$ python3 -q
>>> import numpy as np
>>> from numpy import linalg as LA
>>> np.set_printoptions(suppress=True, linewidth=100)
>>> rnd = lambda a: np.round(a, 1) + 0
>>> arr = np.load("sample3.npy")
>>> print(arr)
[[ 11.5  -0.8  -3.3]
 [-13.4 -14.5   4.6]
 [-12.2 -11.2 -19.8]
 [-13.1  13.1  -4.5]
 [-12.6  22.4  -7.3]
 [ 24.8 -18.9  28.9]
 [ -5.6   9.9  -9.7]
 [-12.2  22.6  17.2]
 [  6.4  -5.5  36.9]
 [ 23.5  25.4  25.8]
 [-27.8 -14.9   0.8]
 [  5.4   0.4 -27.5]
 [ 14.  -18.5 -32.5]
 [-10.3  12.8 -15.5]
 [ 33.3 -15.2   0.4]
 [ -4.5  -5.3   4.7]
 [-16.9  -6.9  12.1]
 [ 40.1 -27.4  10.5]
 [ -5.2  -5.1 -15.1]
 [  2.   22.3 -66.4]
 [-35.3  -2.3  16.3]
 [ 11.7  12.2   4.4]
 [ -0.5  23.   40. ]
 [ 42.4   0.   28.9]
 [ 11.8  26.8  -6.9]
 [-19.2  -5.  -24.5]
 [-13.1   5.7  26.1]]
>>> print(rnd(LA.norm(arr, 2)))
125.1
>>> print(rnd(arr[2] @ arr[14]))
-243.9
>>> print(rnd(LA.norm(arr, 1)), rnd(LA.norm(arr, np.inf)))
490.6 90.7
>>> print(rnd(LA.norm(arr, "nuc")))
301.3
>>> print(rnd(LA.norm(arr[2], 1)), rnd(LA.norm(arr[2], np.inf)))
43.2 19.8
>>> print(rnd(LA.norm(arr[2] - arr[14])))
49.9
>>> print(rnd(LA.norm(arr) ** 2 / LA.norm(arr, 2) ** 2))
2.0
>>> cov = np.cov(arr, rowvar=False)
>>> print(rnd(LA.eigvalsh(cov)[::-1]))
[600.7 372.1 229.7]
>>> print(cov.shape)
(3, 3)
>>> print(np.median(arr, axis=0))
[-4.5 -0.8  0.8]
>>> Xs = (arr - arr.mean(axis=0)) / arr.std(axis=0)
>>> print(rnd(Xs.std(axis=0)))
[1. 1. 1.]
>>> b = LA.lstsq(np.delete(Xs, 0, axis=1), Xs[:, 0])[0]
>>> print(np.abs(b).argmax())
1
>>> print(rnd(b))
[-0.1  0.2]
>>> dist = LA.norm(arr[:, None] - arr[None], axis=-1)
>>> print(dist[18].round(6).argsort(kind="stable")[:4])
[18  2  6 25]
>>> print(rnd(dist[:5, :5]))
[[ 0.  29.5 30.7 28.3 33.7]
 [29.5  0.  24.7 29.1 38.8]
 [30.7 24.7  0.  28.7 35.9]
 [28.3 29.1 28.7  0.   9.7]
 [33.7 38.8 35.9  9.7  0. ]]
>>> Xs = arr - arr.mean(axis=0)
>>> evecs = LA.svd(Xs)[2][:1]
>>> other = Xs - Xs @ evecs.T @ evecs
>>> print(rnd(other.std(axis=0)))
[17.2 15.2  7.2]
>>> print(rnd((Xs @ evecs.T).std(axis=0)))
[24.1]
>>> print(rnd(LA.norm(other) / LA.norm(Xs)))
0.7
>>> print(rnd(np.diag(evecs.T @ evecs)))
[0.1 0.  0.9]
>>> X = np.loadtxt("x.csv", delimiter=",")
>>> print(X)
[[ 0.3  0.2  0.9]
 [ 0.4  0.1 -0.1]
 [ 0.  -1.4  0. ]
 [ 0.9 -0.4  2.6]
 [-0.3  0.2  0.9]]
>>> other = np.c_[X[:, :1] @ np.array([[-2]]), np.array([-2, -2, 0, 0, -3])]
>>> print(other)
[[-0.6 -2. ]
 [-0.8 -2. ]
 [ 0.   0. ]
 [-1.8  0. ]
 [ 0.6 -3. ]]
>>> print(LA.matrix_rank(np.c_[X, other]))
4
>>> other = X / np.sqrt((X ** 2).mean(axis=1, keepdims=True))
>>> print(rnd(other[1]))
[ 1.6  0.4 -0.4]
>>> print(LA.matrix_rank(X - X.mean(axis=1, keepdims=True)))
2
>>> print(rnd(LA.norm(other, axis=1)))
[1.7 1.7 1.7 1.7 1.7]
>>> print(LA.matrix_rank(other) == LA.matrix_rank(X))
True
>>> J = np.array([[-4.0, 0.0, -3.0, 5.0],
...     [0.0, -4.0, -6.0, 10.0],
...     [4.0, -4.0, -8.0, 10.0],
...     [4.0, -4.0, -3.0, 5.0]])
>>> rng = np.random.default_rng(791)
>>> lab = rng.permutation(4)
>>> print(lab)
[1 0 3 2]
>>> other = J[lab][:, lab]
>>> print(np.diag(other))
[-4. -4.  5. -8.]
>>> print(np.trace(other))
-11.0
>>> t = np.radians(135)
>>> R = np.eye(4)
>>> R[3, 3] = R[1, 1] = np.cos(t)
>>> R[3, 1], R[1, 3] = -np.sin(t), np.sin(t)
>>> print(rnd(R))
[[ 1.   0.   0.   0. ]
 [ 0.  -0.7  0.   0.7]
 [ 0.   0.   1.   0. ]
 [ 0.  -0.7  0.  -0.7]]
>>> other = J @ R.T
>>> print(np.allclose(J @ J.T, other @ other.T))
True
>>> print(rnd(LA.svd(J, compute_uv=False)), rnd(LA.svd(other, compute_uv=False)))
[20.4  6.6  1.8  0. ] [20.4  6.6  1.8  0. ]
>>> print(np.allclose(LA.norm(J, axis=1), LA.norm(other, axis=1)))
True
>>> other = np.array([[3, 2, 1, 3], [1, 2, 3, 0], [0, 2, 3, 3], [3, 3, 1, 1]])
>>> W0 = other - other.T
>>> print(W0)
[[ 0  1  1  0]
 [-1  0  1 -3]
 [-1 -1  0  2]
 [ 0  3 -2  0]]
>>> other = LA.inv(W0)
>>> print(rnd(LA.det(W0) * LA.det(other)))
1.0
>>> print(np.allclose(other, W0.T))
False
>>> x = np.array([1, 2, 1, 1])
>>> print(x @ W0 @ x)
0
>>> Q = LA.solve(np.eye(4) - W0, np.eye(4) + W0)
>>> print(rnd(LA.det(Q)))
1.0
>>> Uu, sigma, VT = LA.svd(J)
>>> evecs = VT[:(sigma > 1e-8).sum()]
>>> x = J[0] + 4 * J[1] + rng.integers(2) * np.eye(4)[0]
>>> print(x)
[ -4. -16. -27.  45.]
>>> print(rnd(LA.norm(x - evecs.T @ evecs @ x)))
0.0
>>> print(rnd(np.diag(evecs.T @ evecs)))
[0.9 0.7 0.7 0.7]
>>> print(LA.matrix_rank(np.vstack([J, x])))
3
>>> print(np.allclose(evecs.T @ evecs @ x, x))
True
>>> print(rnd(evecs.T @ evecs))
[[ 0.9 -0.2 -0.2 -0.2]
 [-0.2  0.7 -0.3 -0.3]
 [-0.2 -0.3  0.7 -0.3]
 [-0.2 -0.3 -0.3  0.7]]
>>> print((W0 + W0.T) / 2)
[[0. 0. 0. 0.]
 [0. 0. 0. 0.]
 [0. 0. 0. 0.]
 [0. 0. 0. 0.]]
>>> print(W0 @ W0)
[[ -2  -1   1  -1]
 [ -1 -11   5   2]
 [  1   5  -6   3]
 [ -1   2   3 -13]]
>>> print(rnd(np.abs(LA.eigvals(W0)).max()))
3.8
>>> print((W0 - W0.T) / 2)
[[ 0.  1.  1.  0.]
 [-1.  0.  1. -3.]
 [-1. -1.  0.  2.]
 [ 0.  3. -2.  0.]]
>>> print(np.trace(W0))
0
>>> print(LA.matrix_power(W0, 2))
[[ -2  -1   1  -1]
 [ -1 -11   5   2]
 [  1   5  -6   3]
 [ -1   2   3 -13]]
>>> other = W0 / LA.norm(W0, axis=1, keepdims=True)
>>> cov = other @ other.T
>>> print(rnd(np.degrees(np.arccos(np.clip(cov[1, 2], -1, 1)))))
128.0
>>> print(rnd(cov[1]))
[ 0.2  1.  -0.6 -0.2]
>>> E = np.array([[0.6, -0.2, -1.9, -1.1, 0.3],
...     [-1.3, -0.6, -0.1, 0.4, 0.5],
...     [1.4, 0.2, -0.7, 0.6, 0.6],
...     [-1.4, -0.4, 0.2, -0.1, 1.3]])
>>> E[1] = E[2] + 0.3 * rng.normal(size=5)
>>> print(rnd(E))
[[ 0.6 -0.2 -1.9 -1.1  0.3]
 [ 1.4  0.3 -0.5  0.3  0.3]
 [ 1.4  0.2 -0.7  0.6  0.6]
 [-1.4 -0.4  0.2 -0.1  1.3]]
>>> t3 = np.stack([E, -3 * E, E[::-1]])
>>> print(t3.shape)
(3, 4, 5)
>>> print(LA.matrix_rank(t3.reshape(3, -1)))
2
>>> print(rnd(np.einsum("bij,cij->bc", t3, t3)))
[[ 14.8 -44.4   4.1]
 [-44.4 133.3 -12.4]
 [  4.1 -12.4  14.8]]
>>> other = np.array([[5, 8], [6, 3], [7, 7], [7, 9], [4, 3]])
>>> print(rnd(np.einsum("ik,kj->ji", E, other)))
[[-18.    9.    9.9  -3.5]
 [-18.1  12.6  14.1  -8. ]]
>>> print(LA.norm(E, axis=1).argmax())
0
>>> print(rnd(LA.norm(E, axis=1)))
[2.3 1.6 1.8 2. ]
>>> lab = rng.integers(0, 2, 5)
>>> data = np.triu((lab[:, None] == lab) & (rng.random((5, 5)) < 0.8), 1).astype(int)
>>> data += data.T
>>> print(data)
[[0 0 0 0 1]
 [0 0 0 0 0]
 [0 0 0 0 1]
 [0 0 0 0 0]
 [1 0 1 0 0]]
>>> print(np.flatnonzero(LA.matrix_power((data != 0) + (data.T != 0) + np.eye(5), 5)[2]))
[0 2 4]
>>> print((data != 0).astype(int))
[[0 0 0 0 1]
 [0 0 0 0 0]
 [0 0 0 0 1]
 [0 0 0 0 0]
 [1 0 1 0 0]]
>>> K = np.loadtxt("block19.csv", delimiter=",")
>>> print(rnd(K))
[[-0.7  0.7  0. ]
 [-0.7 -0.7  0. ]
 [ 0.   0.   1. ]]
>>> f = np.array([-2, -5, -3])
>>> other = K + np.outer(f, np.eye(3)[0])
>>> print(LA.matrix_rank(other - K))
1
>>> print(rnd(LA.norm(K, axis=0)))
[1. 1. 1.]
>>> print(rnd(K @ K.T))
[[1. 0. 0.]
 [0. 1. 0.]
 [0. 0. 1.]]
>>> print(rnd(LA.svd(K, compute_uv=False)))
[1. 1. 1.]
>>> x = np.array([2, 2, 1])
>>> print(rnd(LA.norm(x)), rnd(LA.norm(K @ x)))
3.0 3.0
>>> Q, R = LA.qr(K)
>>> print(rnd(Q.T @ Q))
[[1. 0. 0.]
 [0. 1. 0.]
 [0. 0. 1.]]
>>> print(rnd(Q @ R))
[[-0.7  0.7  0. ]
 [-0.7 -0.7  0. ]
 [ 0.   0.   1. ]]
>>> print(rnd(Q))
[[-0.7 -0.7  0. ]
 [-0.7  0.7  0. ]
 [ 0.   0.   1. ]]
>>> print(abs(R[0, 0]), rnd(LA.norm(K[:, 0])))
1.0 1.0
>>> m1 = np.array([[4.0, 0.0, 0.0, 0.0, 3.0],
...     [0.0, 4.0, 3.0, 0.0, 0.0],
...     [0.0, 3.0, 4.0, 0.0, 0.0],
...     [0.0, 0.0, 0.0, 4.0, 0.0],
...     [3.0, 0.0, 0.0, 0.0, 4.0]])
>>> t = np.radians(90)
>>> R = np.eye(5)
>>> R[1, 1] = R[2, 2] = np.cos(t)
>>> R[1, 2], R[2, 1] = -np.sin(t), np.sin(t)
>>> print(rnd(R))
[[ 1.  0.  0.  0.  0.]
 [ 0.  0. -1.  0.  0.]
 [ 0.  1.  0.  0.  0.]
 [ 0.  0.  0.  1.  0.]
 [ 0.  0.  0.  0.  1.]]
>>> other = m1 @ R.T
>>> print(rnd(LA.svd(m1, compute_uv=False)), rnd(LA.svd(other, compute_uv=False)))
[7. 7. 4. 1. 1.] [7. 7. 4. 1. 1.]
>>> print(rnd(other))
[[ 4.  0.  0.  0.  3.]
 [ 0. -3.  4.  0.  0.]
 [ 0. -4.  3.  0.  0.]
 [ 0.  0.  0.  4.  0.]
 [ 3.  0.  0.  0.  4.]]
>>> Q = other.astype(float).copy()
>>> for j in range(5):
...     Q[:, j] -= Q[:, :j] @ (Q[:, :j].T @ Q[:, j])
...     Q[:, j] /= LA.norm(Q[:, j])
... 
>>> print(rnd(Q.T @ Q))
[[1. 0. 0. 0. 0.]
 [0. 1. 0. 0. 0.]
 [0. 0. 1. 0. 0.]
 [0. 0. 0. 1. 0.]
 [0. 0. 0. 0. 1.]]
>>> Lm = LA.cholesky(m1)
>>> print(rnd(Lm))
[[2.  0.  0.  0.  0. ]
 [0.  2.  0.  0.  0. ]
 [0.  1.5 1.3 0.  0. ]
 [0.  0.  0.  2.  0. ]
 [1.5 0.  0.  0.  1.3]]
>>> print(rnd(np.prod(np.diag(Lm)) ** 2), rnd(LA.det(m1)))
196.0 196.0
>>> print(LA.eigvalsh(m1).min() > 0)
True
>>> print(rnd(m1 / np.sqrt(np.outer(np.diag(m1), np.diag(m1)))))
[[1.  0.  0.  0.  0.8]
 [0.  1.  0.8 0.  0. ]
 [0.  0.8 1.  0.  0. ]
 [0.  0.  0.  1.  0. ]
 [0.8 0.  0.  0.  1. ]]
>>> f = np.array([-2, 3])
>>> print(np.polyval(f, Lm[1]))
[ 3. -1.  3.  3.  3.]
